% python3 -q
>>> import numpy as np
>>> from numpy import linalg as LA
>>> np.set_printoptions(suppress=True, linewidth=100)
>>> tidy = lambda a: np.round(a, 4) + 0
>>> ang = np.deg2rad(17)
>>> M = np.eye(12)
>>> M[np.ix_([6, 10], [6, 10])] = [[np.cos(ang), -np.sin(ang)], [np.sin(ang), np.cos(ang)]]
>>> print(tidy(M))
[[ 1.      0.      0.      0.      0.      0.      0.      0.      0.      0.      0.      0.    ]
 [ 0.      1.      0.      0.      0.      0.      0.      0.      0.      0.      0.      0.    ]
 [ 0.      0.      1.      0.      0.      0.      0.      0.      0.      0.      0.      0.    ]
 [ 0.      0.      0.      1.      0.      0.      0.      0.      0.      0.      0.      0.    ]
 [ 0.      0.      0.      0.      1.      0.      0.      0.      0.      0.      0.      0.    ]
 [ 0.      0.      0.      0.      0.      1.      0.      0.      0.      0.      0.      0.    ]
 [ 0.      0.      0.      0.      0.      0.      0.9563  0.      0.      0.     -0.2924  0.    ]
 [ 0.      0.      0.      0.      0.      0.      0.      1.      0.      0.      0.      0.    ]
 [ 0.      0.      0.      0.      0.      0.      0.      0.      1.      0.      0.      0.    ]
 [ 0.      0.      0.      0.      0.      0.      0.      0.      0.      1.      0.      0.    ]
 [ 0.      0.      0.      0.      0.      0.      0.2924  0.      0.      0.      0.9563  0.    ]
 [ 0.      0.      0.      0.      0.      0.      0.      0.      0.      0.      0.      1.    ]]
>>> u = np.array([2, 0, 2, 1, 0, 1, 0, 0, 2, 2, 1, 0])
>>> Y = M + np.outer(u, np.eye(12)[3])
>>> print(tidy(LA.det(Y) / LA.det(M)), tidy(1 + LA.solve(M, u)[3]))
2.0 2.0
>>> print(LA.matrix_rank(Y - M))
1
